$ ipython --no-banner

In [1]: import numpy as np

In [2]: np.set_printoptions(precision=1, suppress=True, linewidth=140, floatmode="fixed")

In [3]: data = np.loadtxt("block12.csv", delimiter=",")

In [4]: data
Out[4]: 
array([[ -2.0,  -2.0,  -1.0,   2.0],
       [ -1.0,   0.0,  -1.0,   4.0],
       [  0.0,   2.0,  -3.0,   2.0],
       [ -1.0,   1.0,  -5.0,   0.0],
       [ -1.0,   2.0,  -7.0,  -1.0],
       [  0.0,   1.0,  -7.0,  -2.0],
       [ -1.0,   0.0,  -9.0,  -1.0],
       [  0.0,   2.0, -11.0,  -1.0],
       [  1.0,   4.0, -13.0,  -1.0],
       [  3.0,   3.0, -14.0,   1.0],
       [  5.0,   5.0, -12.0,  -1.0],
       [  5.0,   7.0, -10.0,   0.0],
       [  4.0,   9.0, -10.0,  -2.0],
       [  2.0,   9.0, -10.0,  -3.0],
       [  2.0,  10.0,  -8.0,  -5.0],
       [  2.0,  11.0,  -9.0,  -3.0],
       [  2.0,   9.0,  -8.0,  -3.0],
       [  4.0,   8.0, -10.0,  -1.0],
       [  6.0,   8.0, -10.0,   1.0],
       [  6.0,   9.0, -11.0,  -1.0],
       [  7.0,   8.0, -13.0,   1.0],
       [  8.0,   6.0, -11.0,   0.0]])

In [5]: data.reshape(-1, 2)
Out[5]: 
array([[ -2.0,  -2.0],
       [ -1.0,   2.0],
       [ -1.0,   0.0],
       [ -1.0,   4.0],
       [  0.0,   2.0],
       [ -3.0,   2.0],
       [ -1.0,   1.0],
       [ -5.0,   0.0],
       [ -1.0,   2.0],
       [ -7.0,  -1.0],
       [  0.0,   1.0],
       [ -7.0,  -2.0],
       [ -1.0,   0.0],
       [ -9.0,  -1.0],
       [  0.0,   2.0],
       [-11.0,  -1.0],
       [  1.0,   4.0],
       [-13.0,  -1.0],
       [  3.0,   3.0],
       [-14.0,   1.0],
       [  5.0,   5.0],
       [-12.0,  -1.0],
       [  5.0,   7.0],
       [-10.0,   0.0],
       [  4.0,   9.0],
       [-10.0,  -2.0],
       [  2.0,   9.0],
       [-10.0,  -3.0],
       [  2.0,  10.0],
       [ -8.0,  -5.0],
       [  2.0,  11.0],
       [ -9.0,  -3.0],
       [  2.0,   9.0],
       [ -8.0,  -3.0],
       [  4.0,   8.0],
       [-10.0,  -1.0],
       [  6.0,   8.0],
       [-10.0,   1.0],
       [  6.0,   9.0],
       [-11.0,  -1.0],
       [  7.0,   8.0],
       [-13.0,   1.0],
       [  8.0,   6.0],
       [-11.0,   0.0]])

In [6]: data.reshape(2, -1)
Out[6]: 
array([[ -2.0,  -2.0,  -1.0,   2.0,  -1.0,   0.0,  -1.0,   4.0,   0.0,   2.0,  -3.0,   2.0,  -1.0,   1.0,  -5.0,   0.0,  -1.0,   2.0,
         -7.0,  -1.0,   0.0,   1.0,  -7.0,  -2.0,  -1.0,   0.0,  -9.0,  -1.0,   0.0,   2.0, -11.0,  -1.0,   1.0,   4.0, -13.0,  -1.0,
          3.0,   3.0, -14.0,   1.0,   5.0,   5.0, -12.0,  -1.0],
       [  5.0,   7.0, -10.0,   0.0,   4.0,   9.0, -10.0,  -2.0,   2.0,   9.0, -10.0,  -3.0,   2.0,  10.0,  -8.0,  -5.0,   2.0,  11.0,
         -9.0,  -3.0,   2.0,   9.0,  -8.0,  -3.0,   4.0,   8.0, -10.0,  -1.0,   6.0,   8.0, -10.0,   1.0,   6.0,   9.0, -11.0,  -1.0,
          7.0,   8.0, -13.0,   1.0,   8.0,   6.0, -11.0,   0.0]])

In [7]: t3 = data.reshape(22, 2, -1)

In [8]: np.einsum("ihd,jhd->hij", t3, t3).shape
Out[8]: (2, 22, 22)

In [9]: print(t3.shape)
(22, 2, 2)

In [10]: np.swapaxes(t3, 1, 2)[9]
Out[10]: 
array([[  3.0, -14.0],
       [  3.0,   1.0]])

In [11]: np.einsum("ihd,ihd->ih", t3, t3)
Out[11]: 
array([[  8.0,   5.0],
       [  1.0,  17.0],
       [  4.0,  13.0],
       [  2.0,  25.0],
       [  5.0,  50.0],
       [  1.0,  53.0],
       [  1.0,  82.0],
       [  4.0, 122.0],
       [ 17.0, 170.0],
       [ 18.0, 197.0],
       [ 50.0, 145.0],
       [ 74.0, 100.0],
       [ 97.0, 104.0],
       [ 85.0, 109.0],
       [104.0,  89.0],
       [125.0,  90.0],
       [ 85.0,  73.0],
       [ 80.0, 101.0],
       [100.0, 101.0],
       [117.0, 122.0],
       [113.0, 170.0],
       [100.0, 121.0]])

In [12]: t3.transpose(1, 0, 2)
Out[12]: 
array([[[ -2.0,  -2.0],
        [ -1.0,   0.0],
        [  0.0,   2.0],
        [ -1.0,   1.0],
        [ -1.0,   2.0],
        [  0.0,   1.0],
        [ -1.0,   0.0],
        [  0.0,   2.0],
        [  1.0,   4.0],
        [  3.0,   3.0],
        [  5.0,   5.0],
        [  5.0,   7.0],
        [  4.0,   9.0],
        [  2.0,   9.0],
        [  2.0,  10.0],
        [  2.0,  11.0],
        [  2.0,   9.0],
        [  4.0,   8.0],
        [  6.0,   8.0],
        [  6.0,   9.0],
        [  7.0,   8.0],
        [  8.0,   6.0]],

       [[ -1.0,   2.0],
        [ -1.0,   4.0],
        [ -3.0,   2.0],
        [ -5.0,   0.0],
        [ -7.0,  -1.0],
        [ -7.0,  -2.0],
        [ -9.0,  -1.0],
        [-11.0,  -1.0],
        [-13.0,  -1.0],
        [-14.0,   1.0],
        [-12.0,  -1.0],
        [-10.0,   0.0],
        [-10.0,  -2.0],
        [-10.0,  -3.0],
        [ -8.0,  -5.0],
        [ -9.0,  -3.0],
        [ -8.0,  -3.0],
        [-10.0,  -1.0],
        [-10.0,   1.0],
        [-11.0,  -1.0],
        [-13.0,   1.0],
        [-11.0,   0.0]]])

In [13]: W1 = np.array([[1, 4, 2, -4, 3],
    ...:     [1, -3, -3, -3, -5],
    ...:     [0, -1, 1, -2, -1],
    ...:     [5, 3, 1, -3, 3]])

In [14]: b = np.array([5, -6, -3, -8, 9])

In [15]: hid = np.maximum(data @ W1 + b, 0)

In [16]: hid
Out[16]: 
array([[11.0,  0.0,  0.0,  2.0, 20.0],
       [24.0,  3.0,  0.0,  0.0, 19.0],
       [17.0,  0.0,  0.0,  0.0,  8.0],
       [ 5.0,  0.0,  0.0,  3.0,  6.0],
       [ 1.0,  0.0,  0.0,  7.0,  0.0],
       [ 0.0,  0.0,  0.0,  9.0,  5.0],
       [ 0.0,  0.0,  0.0, 17.0, 12.0],
       [ 2.0,  0.0,  0.0, 11.0,  7.0],
       [ 5.0,  0.0,  0.0,  5.0,  2.0],
       [16.0, 14.0,  0.0,  0.0, 20.0],
       [10.0,  8.0,  0.0,  0.0,  8.0],
       [17.0,  3.0,  0.0,  0.0,  0.0],
       [ 8.0,  0.0,  0.0,  0.0,  0.0],
       [ 1.0,  0.0,  0.0,  0.0,  0.0],
       [ 0.0,  0.0,  0.0,  0.0,  0.0],
       [ 3.0,  0.0,  0.0,  0.0,  0.0],
       [ 1.0,  0.0,  0.0,  0.0,  0.0],
       [12.0,  0.0,  0.0,  0.0,  0.0],
       [24.0,  7.0,  0.0,  0.0,  0.0],
       [15.0,  0.0,  0.0,  0.0,  0.0],
       [25.0, 14.0,  0.0,  0.0,  6.0],
       [19.0, 19.0,  0.0,  0.0, 14.0]])

In [17]: np.linalg.matrix_rank(hid)
Out[17]: np.int64(4)

In [18]: cent = np.array([[-2, 3, 3], [-1, 1, -3], [1, 1, 2], [0, 0, 1], [-2, 3, -3]])

In [19]: print((hid @ cent).round(6).argmax(axis=1))
[1 1 1 1 2 1 1 1 1 1 1 1 1 1 0 1 1 1 1 1 1 1]

In [20]: np.allclose(hid[:-1].T @ np.linalg.lstsq(hid[:-1].T, hid[-1])[0], hid[-1])
Out[20]: True

In [21]: print(np.round(hid @ np.linalg.pinv(hid) @ hid, 1) + 0)
[[11.0  0.0  0.0  2.0 20.0]
 [24.0  3.0  0.0  0.0 19.0]
 [17.0  0.0  0.0  0.0  8.0]
 [ 5.0  0.0  0.0  3.0  6.0]
 [ 1.0  0.0  0.0  7.0  0.0]
 [ 0.0  0.0  0.0  9.0  5.0]
 [ 0.0  0.0  0.0 17.0 12.0]
 [ 2.0  0.0  0.0 11.0  7.0]
 [ 5.0  0.0  0.0  5.0  2.0]
 [16.0 14.0  0.0  0.0 20.0]
 [10.0  8.0  0.0  0.0  8.0]
 [17.0  3.0  0.0  0.0  0.0]
 [ 8.0  0.0  0.0  0.0  0.0]
 [ 1.0  0.0  0.0  0.0  0.0]
 [ 0.0  0.0  0.0  0.0  0.0]
 [ 3.0  0.0  0.0  0.0  0.0]
 [ 1.0  0.0  0.0  0.0  0.0]
 [12.0  0.0  0.0  0.0  0.0]
 [24.0  7.0  0.0  0.0  0.0]
 [15.0  0.0  0.0  0.0  0.0]
 [25.0 14.0  0.0  0.0  6.0]
 [19.0 19.0  0.0  0.0 14.0]]

In [22]: print(np.abs(np.diag(np.linalg.qr(hid)[1])) > 1e-9)
[ True  True False  True  True]

In [23]: round(np.trace(np.linalg.pinv(hid) @ hid), 1)
Out[23]: np.float64(4.0)

In [24]: arr = np.load("run1.npy")

In [25]: arr.round(1) + 0
Out[25]: 
array([[-0.7, -0.6,  0.0, -0.3],
       [ 0.6, -0.6,  0.5,  0.1],
       [ 0.3, -0.4, -0.9,  0.1],
       [-0.3, -0.1,  0.1,  0.9]])

In [26]: # orthonormal columns

In [27]: rng = np.random.default_rng(75)

In [28]: idx = rng.permutation(4)

In [29]: Y = arr[:, idx] * rng.choice([-1, 1], 4)

In [30]: Y.round(1) + 0
Out[30]: 
array([[ 0.3,  0.0, -0.7,  0.6],
       [-0.1,  0.5,  0.6,  0.6],
       [-0.1, -0.9,  0.3,  0.4],
       [-0.9,  0.1, -0.3,  0.1]])

In [31]: left, _, Vh = np.linalg.svd(arr.T @ Y)

In [32]: np.round(left @ Vh, 1) + 0
Out[32]: 
array([[ 0.0,  0.0,  1.0,  0.0],
       [ 0.0,  0.0,  0.0, -1.0],
       [ 0.0,  1.0,  0.0,  0.0],
       [-1.0,  0.0,  0.0,  0.0]])

In [33]: print(idx)
[3 2 0 1]

In [34]: round(arr[:, 0] @ arr[:, 2], 1)
Out[34]: np.float64(-0.0)

In [35]: np.linalg.svd(arr, compute_uv=False)
Out[35]: array([1.0, 1.0, 1.0, 1.0])

In [36]: np.round(np.linalg.pinv(arr), 1) + 0
Out[36]: 
array([[-0.7,  0.6,  0.3, -0.3],
       [-0.6, -0.6, -0.4, -0.1],
       [ 0.0,  0.5, -0.9,  0.1],
       [-0.3,  0.1,  0.1,  0.9]])

In [37]: print(np.round(arr @ arr.T, 1) + 0)
[[1.0 0.0 0.0 0.0]
 [0.0 1.0 0.0 0.0]
 [0.0 0.0 1.0 0.0]
 [0.0 0.0 0.0 1.0]]

In [38]: np.linalg.norm(arr, axis=0)
Out[38]: array([1.0, 1.0, 1.0, 1.0])

In [39]: np.round(arr.T @ arr, 1) + 0
Out[39]: 
array([[1.0, 0.0, 0.0, 0.0],
       [0.0, 1.0, 0.0, 0.0],
       [0.0, 0.0, 1.0, 0.0],
       [0.0, 0.0, 0.0, 1.0]])

In [40]: r0 = np.array([0, 1, 1])

In [41]: np.cross(arr[0, :3], arr[2, :3])
Out[41]: array([ 0.6, -0.6,  0.5])

In [42]: np.round(np.correlate(arr[0], arr[2], "full"), 1) + 0
Out[42]: array([-0.1,  0.5,  0.8,  0.0,  0.1,  0.1, -0.1])

In [43]: F = np.array([[2, 3, 3, 1, 3],
    ...:     [1, 0, 3, 0, 0],
    ...:     [3, 0, 0, 3, 3],
    ...:     [1, 1, 0, 0, 3],
    ...:     [3, 1, 2, 0, 3]])

In [44]: F[:, 4] = 2 * F[:, 3]

In [45]: F
Out[45]: 
array([[2, 3, 3, 1, 2],
       [1, 0, 3, 0, 0],
       [3, 0, 0, 3, 6],
       [1, 1, 0, 0, 0],
       [3, 1, 2, 0, 0]])

In [46]: # looks like rank 4

In [47]: idx = rng.permutation(5)

In [48]: print(idx)
[4 2 1 0 3]

In [49]: Y = F[idx][:, idx]

In [50]: Y
Out[50]: 
array([[0, 2, 1, 3, 0],
       [6, 0, 0, 3, 3],
       [0, 3, 0, 1, 0],
       [2, 3, 3, 2, 1],
       [0, 0, 1, 1, 0]])

In [51]: Y = np.array([[0, -2], [0, 2], [0, 0]])

In [52]: W0 = Y.T @ Y

In [53]: W0
Out[53]: 
array([[0, 0],
       [0, 8]])

In [54]: ev, evecs = np.linalg.eigh(W0)

In [55]: x = np.array([0, 2])

In [56]: evecs * np.abs(ev) @ evecs.T
Out[56]: 
array([[0.0, 0.0],
       [0.0, 8.0]])

In [57]: x @ W0 @ x / (x @ x), ev[0], ev[-1]
Out[57]: (np.float64(8.0), np.float64(0.0), np.float64(8.0))

In [58]: np.abs(W0).sum(axis=1).max(), np.abs(ev).max()
Out[58]: (np.int64(8), np.float64(8.0))

In [59]: x @ W0 @ x
Out[59]: np.int64(32)

In [60]: print(evecs * np.maximum(ev, 0) @ evecs.T)
[[0.0 0.0]
 [0.0 8.0]]

In [61]: (np.sign(evecs[:, -1].round(6)) == np.sign(evecs[0, -1].round(6))).astype(int)
Out[61]: array([1, 0])

In [62]: rk = np.linalg.matrix_rank(W0)

In [63]: rk
Out[63]: np.int64(1)

In [64]: N = np.linalg.svd(W0)[2][rk:].T

In [65]: print(N.shape)
(2, 1)

In [66]: np.allclose(W0 @ N, 0)
Out[66]: True

In [67]: np.linalg.matrix_rank(W0.T @ W0), np.linalg.matrix_rank(W0 @ W0.T)
Out[67]: (np.int64(1), np.int64(1))

In [68]: [int(np.linalg.matrix_rank(np.delete(W0, i, axis=0))) for i in range(2)]
Out[68]: [1, 0]

In [69]: N @ N.T
Out[69]: 
array([[1.0, 0.0],
       [0.0, 0.0]])

In [70]: left, sv, Vh = np.linalg.svd(W0)

In [71]: evecs = Vh[:(sv > 1e-8).sum()]

In [72]: x = W0[0] + -3 * W0[1] + rng.integers(2) * np.eye(2)[0]

In [73]: x
Out[73]: array([  1.0, -24.0])

In [74]: np.linalg.matrix_rank(np.vstack([W0, x]))
Out[74]: np.int64(2)

In [75]: print(evecs.T @ evecs)
[[0.0 0.0]
 [0.0 1.0]]

In [76]: np.allclose(evecs.T @ evecs @ x, x)
Out[76]: False

In [77]: round(float(np.linalg.norm(W0, "nuc")), 1)
Out[77]: 8.0

In [78]: np.linalg.norm(W0, axis=2)
AxisError: axis 2 is out of bounds for array of dimension 2


In [79]: np.linalg.norm(W0, axis=0)
Out[79]: array([0.0, 8.0])

In [80]: round(float(np.linalg.norm(W0[1] - W0[0])), 1)
Out[80]: 8.0

In [81]: W0 @ W0.T
Out[81]: 
array([[ 0,  0],
       [ 0, 64]])

In [82]: print(W0[:, 0] @ W0[:, 1])
0

In [83]: W0.T @ W0
Out[83]: 
array([[ 0,  0],
       [ 0, 64]])

In [84]: np.linalg.pinv(W0)
Out[84]: 
array([[0.0, 0.0],
       [0.0, 0.1]])

In [85]: np.linalg.norm(W0, axis=0)
Out[85]: array([0.0, 8.0])

In [86]: K = np.load("m.npy")

In [87]: print(K)
[[-2 -3 -2 -3]
 [ 2 -3  2 -3]
 [ 2  3  4  6]
 [-2  3 -4  6]]

In [88]: Y = np.linalg.inv(K)

In [89]: np.round(np.linalg.slogdet(K)[0], 1)
Out[89]: np.float64(1.0)

In [90]: print(round(np.linalg.cond(K), 1))
10.3

In [91]: np.linalg.det(K) * Y
Out[91]: 
array([[-72.0,  72.0, -36.0,  36.0],
       [-48.0, -48.0, -24.0, -24.0],
       [ 36.0, -36.0,  36.0, -36.0],
       [ 24.0,  24.0,  24.0,  24.0]])

In [92]: np.allclose(Y, K.T)
Out[92]: False

In [93]: np.round(K @ Y, 1) + 0
Out[93]: 
array([[1.0, 0.0, 0.0, 0.0],
       [0.0, 1.0, 0.0, 0.0],
       [0.0, 0.0, 1.0, 0.0],
       [0.0, 0.0, 0.0, 1.0]])

In [94]: P = np.triu(np.array([[2, -2, -3, 3], [2, -1, 0, 0], [-3, -3, 3, 3], [0, -1, 0, 1]]), 1) + np.eye(4)

In [95]: Y = P @ K @ np.linalg.inv(P)

In [96]: P @ K - K @ P
Out[96]: 
array([[-16.0,   2.0, -34.0,  18.0],
       [  0.0,   4.0,   6.0, -12.0],
       [ -6.0,  13.0,  -6.0,   0.0],
       [  0.0,  -4.0,  -6.0,  18.0]])

In [97]: np.linalg.eigvals(K)
Out[97]: array([ 4.0+3.9j,  4.0-3.9j, -1.5+1.5j, -1.5-1.5j])

In [98]: np.kron(np.eye(2, dtype=int), K)
Out[98]: 
array([[-2, -3, -2, -3,  0,  0,  0,  0],
       [ 2, -3,  2, -3,  0,  0,  0,  0],
       [ 2,  3,  4,  6,  0,  0,  0,  0],
       [-2,  3, -4,  6,  0,  0,  0,  0],
       [ 0,  0,  0,  0, -2, -3, -2, -3],
       [ 0,  0,  0,  0,  2, -3,  2, -3],
       [ 0,  0,  0,  0,  2,  3,  4,  6],
       [ 0,  0,  0,  0, -2,  3, -4,  6]])

In [99]: np.poly(K)
Out[99]: array([  1.0,  -5.0,  11.0,  60.0, 144.0])

In [100]: round(np.linalg.det(K[::-1]), 1)
Out[100]: np.float64(144.0)
